$ python3 -q
>>> import numpy as np
>>> np.set_printoptions(precision=2, suppress=True, linewidth=120, floatmode="fixed")
>>> A = np.load("x.npy")
>>> A
array([[ 1.00, -1.00,  0.00,  0.00,  0.00,  0.00,  0.00,  0.00,  0.00],
       [-1.00,  4.00, -1.00,  0.00,  0.00,  0.00,  0.00,  0.00,  0.00],
       [ 0.00, -1.00,  0.00, -1.00,  0.00,  0.00,  0.00,  0.00,  0.00],
       [ 0.00,  0.00, -1.00,  4.00, -1.00,  0.00,  0.00,  0.00,  0.00],
       [ 0.00,  0.00,  0.00, -1.00,  0.00, -1.00,  0.00,  0.00,  0.00],
       [ 0.00,  0.00,  0.00,  0.00, -1.00,  2.00, -1.00,  0.00,  0.00],
       [ 0.00,  0.00,  0.00,  0.00,  0.00, -1.00,  2.00, -1.00,  0.00],
       [ 0.00,  0.00,  0.00,  0.00,  0.00,  0.00, -1.00,  1.00, -1.00],
       [ 0.00,  0.00,  0.00,  0.00,  0.00,  0.00,  0.00, -1.00,  1.00]])
>>> # equal to its transpose
>>> out = np.linalg.inv(A)
>>> np.round(np.linalg.inv(out), 2) + 0
array([[ 1.00, -1.00,  0.00,  0.00,  0.00,  0.00,  0.00,  0.00,  0.00],
       [-1.00,  4.00, -1.00,  0.00,  0.00,  0.00,  0.00,  0.00,  0.00],
       [ 0.00, -1.00,  0.00, -1.00,  0.00,  0.00,  0.00,  0.00,  0.00],
       [ 0.00,  0.00, -1.00,  4.00, -1.00,  0.00,  0.00,  0.00,  0.00],
       [ 0.00,  0.00,  0.00, -1.00,  0.00, -1.00,  0.00,  0.00,  0.00],
       [ 0.00,  0.00,  0.00,  0.00, -1.00,  2.00, -1.00,  0.00,  0.00],
       [ 0.00,  0.00,  0.00,  0.00,  0.00, -1.00,  2.00, -1.00,  0.00],
       [ 0.00,  0.00,  0.00,  0.00,  0.00,  0.00, -1.00,  1.00, -1.00],
       [ 0.00,  0.00,  0.00,  0.00,  0.00,  0.00,  0.00, -1.00,  1.00]])
>>> round(np.linalg.slogdet(A)[0], 2)
np.float64(-1.0)
>>> out
array([[ 1.11,  0.11, -0.67, -0.11,  0.22,  0.11,  0.00, -0.11, -0.11],
       [ 0.11,  0.11, -0.67, -0.11,  0.22,  0.11,  0.00, -0.11, -0.11],
       [-0.67, -0.67, -2.00, -0.33,  0.67,  0.33, -0.00, -0.33, -0.33],
       [-0.11, -0.11, -0.33,  0.11, -0.22, -0.11, -0.00,  0.11,  0.11],
       [ 0.22,  0.22,  0.67, -0.22, -1.56, -0.78, -0.00,  0.78,  0.78],
       [ 0.11,  0.11,  0.33, -0.11, -0.78,  0.11, -0.00, -0.11, -0.11],
       [ 0.00,  0.00,  0.00,  0.00,  0.00,  0.00,  0.00, -1.00, -1.00],
       [-0.11, -0.11, -0.33,  0.11,  0.78, -0.11, -1.00, -1.89, -1.89],
       [-0.11, -0.11, -0.33,  0.11,  0.78, -0.11, -1.00, -1.89, -0.89]])
>>> X = np.load("arr.npy")
>>> X
array([[ 0.00,  0.00,  0.00,  0.00,  0.00,  0.00,  0.00,  2.00],
       [ 0.00,  0.00,  0.00,  0.00,  0.00,  0.00,  0.00,  7.00],
       [ 0.00,  0.00,  0.00,  0.00,  0.00,  0.00,  0.00, -2.00],
       [ 0.00,  0.00,  0.00,  0.00,  0.00,  0.00,  0.00,  6.00],
       [ 0.00,  0.00,  0.00,  0.00,  0.00,  0.00,  0.00,  0.00],
       [ 0.00,  0.00,  0.00,  0.00,  0.00,  0.00,  0.00,  0.00],
       [ 0.00,  0.00,  0.00,  0.00,  0.00,  0.00,  0.00,  4.00],
       [ 2.00,  7.00, -2.00,  6.00,  0.00,  0.00,  4.00,  0.00]])
>>> # columns 4 and 5 are equal
>>> ev, vecs = np.linalg.eigh(X)
>>> np.unique(ev.round(6) + 0, return_counts=True)[1]
array([1, 6, 1])
>>> np.round(vecs.T @ vecs, 2) + 0
array([[1.00, 0.00, 0.00, 0.00, 0.00, 0.00, 0.00, 0.00],
       [0.00, 1.00, 0.00, 0.00, 0.00, 0.00, 0.00, 0.00],
       [0.00, 0.00, 1.00, 0.00, 0.00, 0.00, 0.00, 0.00],
       [0.00, 0.00, 0.00, 1.00, 0.00, 0.00, 0.00, 0.00],
       [0.00, 0.00, 0.00, 0.00, 1.00, 0.00, 0.00, 0.00],
       [0.00, 0.00, 0.00, 0.00, 0.00, 1.00, 0.00, 0.00],
       [0.00, 0.00, 0.00, 0.00, 0.00, 0.00, 1.00, 0.00],
       [0.00, 0.00, 0.00, 0.00, 0.00, 0.00, 0.00, 1.00]])
>>> np.linalg.svd(X, compute_uv=False)
array([10.44, 10.44,  0.00,  0.00,  0.00,  0.00,  0.00,  0.00])
>>> np.round(vecs @ np.diag(ev) @ vecs.T, 2) + 0
array([[ 0.00,  0.00,  0.00,  0.00,  0.00,  0.00,  0.00,  2.00],
       [ 0.00,  0.00,  0.00,  0.00,  0.00,  0.00,  0.00,  7.00],
       [ 0.00,  0.00,  0.00,  0.00,  0.00,  0.00,  0.00, -2.00],
       [ 0.00,  0.00,  0.00,  0.00,  0.00,  0.00,  0.00,  6.00],
       [ 0.00,  0.00,  0.00,  0.00,  0.00,  0.00,  0.00,  0.00],
       [ 0.00,  0.00,  0.00,  0.00,  0.00,  0.00,  0.00,  0.00],
       [ 0.00,  0.00,  0.00,  0.00,  0.00,  0.00,  0.00,  4.00],
       [ 2.00,  7.00, -2.00,  6.00,  0.00,  0.00,  4.00,  0.00]])
>>> (ev > 1e-8).sum(), (ev < -1e-8).sum()
(np.int64(1), np.int64(1))
>>> np.round(np.linalg.eigvalsh(X @ X), 2) + 0
array([  0.00,   0.00,   0.00,   0.00,   0.00,   0.00, 109.00, 109.00])
>>> np.round(vecs.T @ X @ vecs, 2) + 0
array([[-10.44,   0.00,   0.00,   0.00,   0.00,   0.00,   0.00,   0.00],
       [  0.00,   0.00,   0.00,   0.00,   0.00,   0.00,   0.00,   0.00],
       [  0.00,   0.00,   0.00,   0.00,   0.00,   0.00,   0.00,   0.00],
       [  0.00,   0.00,   0.00,   0.00,   0.00,   0.00,   0.00,   0.00],
       [  0.00,   0.00,   0.00,   0.00,   0.00,   0.00,   0.00,   0.00],
       [  0.00,   0.00,   0.00,   0.00,   0.00,   0.00,   0.00,   0.00],
       [  0.00,   0.00,   0.00,   0.00,   0.00,   0.00,   0.00,   0.00],
       [  0.00,   0.00,   0.00,   0.00,   0.00,   0.00,   0.00,  10.44]])
>>> ev.sum(), np.trace(X)
(np.float64(0.0), np.float64(0.0))
>>> ev.round(2) + 0
array([-10.44,   0.00,   0.00,   0.00,   0.00,   0.00,   0.00,  10.44])
>>> rng = np.random.default_rng(80800)
>>> idx = rng.permutation(8)
>>> idx
array([6, 7, 0, 1, 2, 4, 3, 5])
>>> out = X[idx][:, idx]
>>> np.diag(out)
array([0.00, 0.00, 0.00, 0.00, 0.00, 0.00, 0.00, 0.00])
>>> np.round(np.sort(np.abs(np.linalg.eigvals(out))), 2) + 0
array([ 0.00,  0.00,  0.00,  0.00,  0.00,  0.00, 10.44, 10.44])
>>> np.trace(out)
np.float64(0.0)
>>> np.flatnonzero(np.linalg.matrix_power((X != 0) + (X.T != 0) + np.eye(8), 8)[2])
array([0, 1, 2, 3, 6, 7])
>>> (np.linalg.matrix_power((X != 0) + (X.T != 0) + np.eye(8), 8) > 0).astype(int)
array([[1, 1, 1, 1, 0, 0, 1, 1],
       [1, 1, 1, 1, 0, 0, 1, 1],
       [1, 1, 1, 1, 0, 0, 1, 1],
       [1, 1, 1, 1, 0, 0, 1, 1],
       [0, 0, 0, 0, 1, 0, 0, 0],
       [0, 0, 0, 0, 0, 1, 0, 0],
       [1, 1, 1, 1, 0, 0, 1, 1],
       [1, 1, 1, 1, 0, 0, 1, 1]])
>>> U, s, Vt = np.linalg.svd(X)
>>> vecs = Vt[:(s > 1e-8).sum()]
>>> x = X[7] + 4 * X[3] + rng.integers(2) * np.eye(8)[7]
>>> x
array([ 2.00,  7.00, -2.00,  6.00,  0.00,  0.00,  4.00, 24.00])
>>> vecs.T @ vecs
array([[ 0.04,  0.13, -0.04,  0.11,  0.00,  0.00,  0.07,  0.00],
       [ 0.13,  0.45, -0.13,  0.39,  0.00,  0.00,  0.26,  0.00],
       [-0.04, -0.13,  0.04, -0.11,  0.00,  0.00, -0.07,  0.00],
       [ 0.11,  0.39, -0.11,  0.33,  0.00,  0.00,  0.22,  0.00],
       [ 0.00,  0.00,  0.00,  0.00,  0.00,  0.00,  0.00,  0.00],
       [ 0.00,  0.00,  0.00,  0.00,  0.00,  0.00,  0.00,  0.00],
       [ 0.07,  0.26, -0.07,  0.22,  0.00,  0.00,  0.15,  0.00],
       [ 0.00,  0.00,  0.00,  0.00,  0.00,  0.00,  0.00,  1.00]])
>>> round(np.linalg.norm(x - vecs.T @ vecs @ x), 2)
np.float64(0.0)
>>> M = rng.normal(size=(34, 6))
>>> M = 3 * M / np.linalg.norm(M, axis=1, keepdims=True)
>>> M.round(2) + 0
array([[ 1.22, -2.31,  0.43, -0.31, -0.35,  1.33],
       [-0.99,  0.39,  2.48,  0.61,  0.28, -1.13],
       [ 1.20,  1.59, -0.07, -0.42, -1.36, -1.73],
       [ 1.99,  0.40,  0.81, -2.01,  0.42,  0.02],
       [ 0.64, -2.57, -0.49, -0.20, -1.29,  0.13],
       [ 2.91,  0.00, -0.37, -0.16,  0.22, -0.56],
       [ 1.63, -1.51, -0.44,  0.75, -1.70, -0.65],
       [-2.02, -0.62,  0.78,  1.08, -0.20,  1.65],
       [-1.09,  0.83,  0.02, -0.47, -0.72, -2.53],
       [ 1.98,  1.25,  0.20,  1.46, -1.11,  0.33],
       [-0.22,  2.21, -1.17, -0.16, -1.63,  0.18],
       [-1.29,  1.33, -0.22, -1.95,  1.27,  0.27],
       [ 0.40, -2.34,  0.59, -0.92, -0.36,  1.42],
       [ 1.40,  0.84,  0.28,  2.28, -0.72, -0.72],
       [-0.07, -0.23, -0.16, -2.19, -1.06, -1.73],
       [ 1.26, -1.28, -0.20, -2.18,  0.29, -0.96],
       [-1.69,  0.24,  0.88,  1.24,  1.93, -0.22],
       [ 0.42,  1.28,  1.24, -1.86,  0.79,  1.26],
       [ 1.16, -0.92, -1.73,  0.23, -1.40, -1.35],
       [ 1.02, -0.70,  1.28, -0.90,  2.19,  0.47],
       [ 1.22, -0.23, -1.32, -0.46, -2.28, -0.54],
       [-0.20, -1.10,  1.12, -0.38,  2.28, -1.06],
       [ 1.11,  0.90, -2.07,  0.07,  0.60, -1.52],
       [ 0.16, -1.62,  0.08, -1.61,  0.06,  1.94],
       [-0.24,  1.84, -2.17,  0.83, -0.11,  0.37],
       [-0.67,  1.81,  0.12,  1.93, -1.02, -0.72],
       [-0.68,  0.02, -2.60,  0.96, -0.93,  0.00],
       [ 0.22,  1.73,  0.18,  1.70, -0.92,  1.47],
       [ 0.22, -0.27, -1.77,  2.17,  0.92, -0.44],
       [-0.38, -1.24, -0.17,  1.05,  1.89, -1.62],
       [-0.96,  1.11,  0.11, -0.27, -1.31, -2.25],
       [-1.92,  1.70,  0.26, -1.37,  0.23, -0.65],
       [ 0.18,  1.24, -1.98,  0.20,  1.82,  0.37],
       [-1.32,  0.19, -0.96,  0.57,  1.73, -1.72]])
>>> round(float(np.linalg.norm(M, 1)), 2), round(np.linalg.norm(M, np.inf), 2)
(37.85, np.float64(6.84))
>>> round(np.linalg.norm(M[5] - M[17]), 2)
np.float64(4.12)
>>> x = np.array([2, 1, -3, -2, 2, -3])
>>> target = M @ x
>>> c, lr = np.zeros(6), 1 / np.linalg.norm(M, 2) ** 2
>>> for i in range(20):
...     c -= lr * M.T @ (M @ c - target)
...     if i % 5 == 0: print(i, round(np.linalg.norm(M @ c - target), 2))
... 
0 16.19
5 0.71
10 0.05
15 0.0
>>> c
array([ 2.00,  1.00, -3.00, -2.00,  2.00, -3.00])
>>> W2 = M[[8, 20]].astype(float)
>>> for _ in range(5):
...     idx = np.linalg.norm(M[:, None] - W2, axis=-1).argmin(axis=1)
...     W2 = np.array([M[idx == j].mean(axis=0) for j in range(2)])
... 
>>> idx
array([1, 0, 1, 1, 1, 1, 1, 0, 0, 1, 1, 0, 1, 1, 0, 1, 0, 0, 1, 0, 1, 0, 1, 1, 1, 0, 1, 1, 1, 0, 0, 0, 0, 0])
>>> W2[1] - W2[0]
array([ 1.66, -0.53, -0.94,  0.29, -1.29,  0.57])
>>> W2
array([[-0.73,  0.41,  0.32, -0.18,  0.67, -0.64],
       [ 0.93, -0.12, -0.62,  0.11, -0.61, -0.07]])
>>> np.abs(W2[1] - W2[0]).argmax()
np.int64(0)
>>> np.bincount(idx)
array([15, 19])
>>> out = W2 / np.linalg.norm(W2, axis=1, keepdims=True)
>>> G = out @ out.T
>>> np.argwhere(np.triu(np.abs(G) > 0.95, 1))
array([], shape=(0, 2), dtype=int64)
>>> np.linalg.norm(out, axis=1)
array([1.00, 1.00])
>>> mat = np.loadtxt("layer18.csv", delimiter=",")
>>> mat
array([[-4.00, -1.00, -2.00,  4.00,  0.00, -1.00, -7.00,  7.00, -1.00, -6.00],
       [-1.00,  4.00,  0.00, -4.00, -4.00, -1.00, -2.00,  3.00,  4.00,  3.00],
       [ 5.00, -3.00,  0.00, -3.00,  4.00, -5.00,  4.00,  2.00,  3.00,  5.00],
       [-2.00,  2.00, -2.00,  5.00, -5.00, -3.00, -2.00, -5.00,  6.00,  8.00],
       [ 4.00, -3.00,  1.00,  2.00,  1.00,  4.00,  9.00,  1.00,  4.00,  8.00],
       [ 3.00,  4.00, -3.00, -4.00, -3.00,  0.00, -1.00, -1.00, -5.00,  3.00],
       [ 0.00,  0.00,  0.00,  0.00,  0.00,  0.00,  4.00,  0.00, -4.00,  6.00],
       [ 0.00,  0.00,  0.00,  0.00,  0.00,  0.00,  0.00,  3.00,  7.00, -8.00],
       [ 0.00,  0.00,  0.00,  0.00,  0.00,  0.00,  0.00,  1.00,  9.00,  0.00],
       [ 0.00,  0.00,  0.00,  0.00,  0.00,  0.00,  6.00,  6.00, -2.00, -3.00]])
>>> out = mat[0, 0] * mat[1:] - np.outer(mat[1:, 0], mat[0])
>>> out
array([[  0.00, -17.00,  -2.00,  20.00,  16.00,   3.00,   1.00,  -5.00, -17.00, -18.00],
       [  0.00,  17.00,  10.00,  -8.00, -16.00,  25.00,  19.00, -43.00,  -7.00,  10.00],
       [  0.00, -10.00,   4.00, -12.00,  20.00,  10.00,  -6.00,  34.00, -26.00, -44.00],
       [  0.00,  16.00,   4.00, -24.00,  -4.00, -12.00,  -8.00, -32.00, -12.00,  -8.00],
       [  0.00, -13.00,  18.00,   4.00,  12.00,   3.00,  25.00, -17.00,  23.00,   6.00],
       [  0.00,   0.00,   0.00,  -0.00,  -0.00,   0.00, -16.00,  -0.00,  16.00, -24.00],
       [  0.00,   0.00,   0.00,  -0.00,  -0.00,   0.00,   0.00, -12.00, -28.00,  32.00],
       [  0.00,   0.00,   0.00,  -0.00,  -0.00,   0.00,   0.00,  -4.00, -36.00,   0.00],
       [  0.00,   0.00,   0.00,  -0.00,  -0.00,   0.00, -24.00, -24.00,   8.00,  12.00]])
>>> mat[:, 0] / mat[0, 0]
array([ 1.00,  0.25, -1.25,  0.50, -1.00, -0.75, -0.00, -0.00, -0.00, -0.00])
>>> U, s, Vt = np.linalg.svd(mat)
>>> s
array([21.15, 16.21, 15.98, 10.49,  8.86,  8.14,  4.74,  4.05,  1.02,  0.09])
>>> np.argmax(s[:-1] / (s[1:] + 1e-6)) + 1
np.int64(9)
>>> out = U[:, :9] @ np.diag(s[:9]) @ Vt[:9]
>>> round(np.abs(mat - out).max(), 2)
np.float64(0.04)
>>> out.round(2) + 0
array([[-4.00, -1.00, -2.00,  4.00,  0.00, -1.00, -7.00,  7.00, -1.00, -6.00],
       [-1.00,  4.00,  0.00, -4.00, -4.00, -1.00, -2.00,  3.00,  4.00,  3.00],
       [ 5.00, -3.00,  0.00, -3.00,  4.00, -5.00,  4.00,  2.00,  3.00,  5.00],
       [-2.00,  2.00, -2.00,  5.00, -5.00, -3.00, -2.00, -5.00,  6.00,  8.00],
       [ 4.00, -3.00,  1.00,  2.00,  1.00,  4.00,  9.00,  1.00,  4.00,  8.00],
       [ 3.00,  4.00, -3.00, -4.00, -3.00,  0.00, -1.00, -1.00, -5.00,  3.00],
       [ 0.01,  0.04,  0.02,  0.02,  0.02,  0.00,  4.00,  0.00, -4.00,  6.00],
       [ 0.01,  0.04,  0.02,  0.02,  0.02,  0.00,  0.00,  3.00,  7.00, -8.00],
       [-0.01, -0.02, -0.01, -0.01, -0.01,  0.00,  0.00,  1.00,  9.00,  0.00],
       [-0.01, -0.02, -0.01, -0.01, -0.01,  0.00,  6.00,  6.00, -2.00, -3.00]])
>>> np.linalg.matrix_rank(out)
np.int64(9)
